% ipython --no-banner

In [1]: import numpy as np

In [2]: np.set_printoptions(suppress=True, linewidth=100)

In [3]: def rnd(a):
   ...:     return np.round(a, 2) + 0
   ...: 

In [4]: mat = np.loadtxt("arr.csv", delimiter=",")

In [5]: mat
Out[5]: 
array([[31., 14., 27.],
       [14., 14., 12.],
       [27., 12., 27.]])

In [6]: # symmetric

In [7]: O, V = np.linalg.qr(mat[:, :2])[0], np.linalg.qr(mat[:, 2:])[0]

In [8]: sv = np.linalg.svd(O.T @ V, compute_uv=False)

In [9]: rnd(np.degrees(np.arccos(sv.clip(0, 1))))
Out[9]: array([3.74])

In [10]: rnd(np.linalg.det(2 * mat)), rnd(np.linalg.det(mat))
Out[10]: (np.float64(6624.0), np.float64(828.0))

In [11]: rnd(np.poly(mat))
Out[11]: array([   1.,  -72.,  580., -828.])

In [12]: np.einsum("ii->", mat)
Out[12]: np.float64(72.0)

In [13]: rnd(np.linalg.det(mat.T))
Out[13]: np.float64(828.0)

In [14]: rnd(np.linalg.det(mat[::-1]))
Out[14]: np.float64(-828.0)

In [15]: L = np.linalg.cholesky(mat)

In [16]: rnd(L @ L.T)
Out[16]: 
array([[31., 14., 27.],
       [14., 14., 12.],
       [27., 12., 27.]])

In [17]: rnd(np.diag(L) ** 2)
Out[17]: array([31.  ,  7.68,  3.48])

In [18]: rnd(np.prod(np.diag(L)) ** 2), rnd(np.linalg.det(mat))
Out[18]: (np.float64(828.0), np.float64(828.0))

In [19]: rnd(mat / np.sqrt(np.outer(np.diag(mat), np.diag(mat))))
Out[19]: 
array([[1.  , 0.67, 0.93],
       [0.67, 1.  , 0.62],
       [0.93, 0.62, 1.  ]])

In [20]: rnd(L)
Out[20]: 
array([[ 5.57,  0.  ,  0.  ],
       [ 2.51,  2.77,  0.  ],
       [ 4.85, -0.07,  1.87]])

In [21]: ev, V = np.linalg.eigh(mat)

In [22]: rnd(ev)
Out[22]: array([ 1.83,  7.16, 63.  ])

In [23]: rnd(np.abs(V[:, -1]))
Out[23]: array([0.69, 0.35, 0.63])
